$ ipython --no-banner

In [1]: import numpy as np

In [2]: np.set_printoptions(precision=2, suppress=True, linewidth=120)

In [3]: tidy = lambda a: np.round(a, 2) + 0

In [4]: W0 = np.maximum(np.array([[1, -1],
   ...:     [3, 1],
   ...:     [3, -2],
   ...:     [-2, -3],
   ...:     [-2, -3],
   ...:     [2, -1],
   ...:     [1, 0],
   ...:     [2, -2],
   ...:     [-2, 3],
   ...:     [1, -1],
   ...:     [0, -1],
   ...:     [2, 2],
   ...:     [-1, -3],
   ...:     [0, -3],
   ...:     [-2, -2],
   ...:     [0, 0],
   ...:     [3, 3],
   ...:     [1, 1],
   ...:     [-3, -3],
   ...:     [0, -3],
   ...:     [-3, 0],
   ...:     [1, 3],
   ...:     [3, 0],
   ...:     [-3, 3],
   ...:     [-2, 1],
   ...:     [3, 2],
   ...:     [2, 0],
   ...:     [3, -1],
   ...:     [-2, -3]]) @ np.array([[3, 4, 1, 4], [2, 1, 1, 5]]) + np.array([-1, 2, 1, -1]), 0)

In [5]: W0
Out[5]: 
array([[ 0,  5,  1,  0],
       [10, 15,  5, 16],
       [ 4, 12,  2,  1],
       [ 0,  0,  0,  0],
       [ 0,  0,  0,  0],
       [ 3,  9,  2,  2],
       [ 2,  6,  2,  3],
       [ 1,  8,  1,  0],
       [ 0,  0,  2,  6],
       [ 0,  5,  1,  0],
       [ 0,  1,  0,  0],
       [ 9, 12,  5, 17],
       [ 0,  0,  0,  0],
       [ 0,  0,  0,  0],
       [ 0,  0,  0,  0],
       [ 0,  2,  1,  0],
       [14, 17,  7, 26],
       [ 4,  7,  3,  8],
       [ 0,  0,  0,  0],
       [ 0,  0,  0,  0],
       [ 0,  0,  0,  0],
       [ 8,  9,  5, 18],
       [ 8, 14,  4, 11],
       [ 0,  0,  1,  2],
       [ 0,  0,  0,  0],
       [12, 16,  6, 21],
       [ 5, 10,  3,  7],
       [ 6, 13,  3,  6],
       [ 0,  0,  0,  0]])

In [6]: # rows 3 and 4 are equal

In [7]: lab = W0[:, 0] > np.median(W0[:, 0])

In [8]: f = W0[lab].mean(axis=0) - W0[~lab].mean(axis=0)

In [9]: np.argsort(-np.abs(f).round(6), kind="stable")
Out[9]: array([1, 3, 0, 2])

In [10]: lab.astype(int)
Out[10]: array([0, 1, 1, 0, 0, 1, 1, 1, 0, 0, 0, 1, 0, 0, 0, 0, 1, 1, 0, 0, 0, 1, 1, 0, 0, 1, 1, 1, 0])
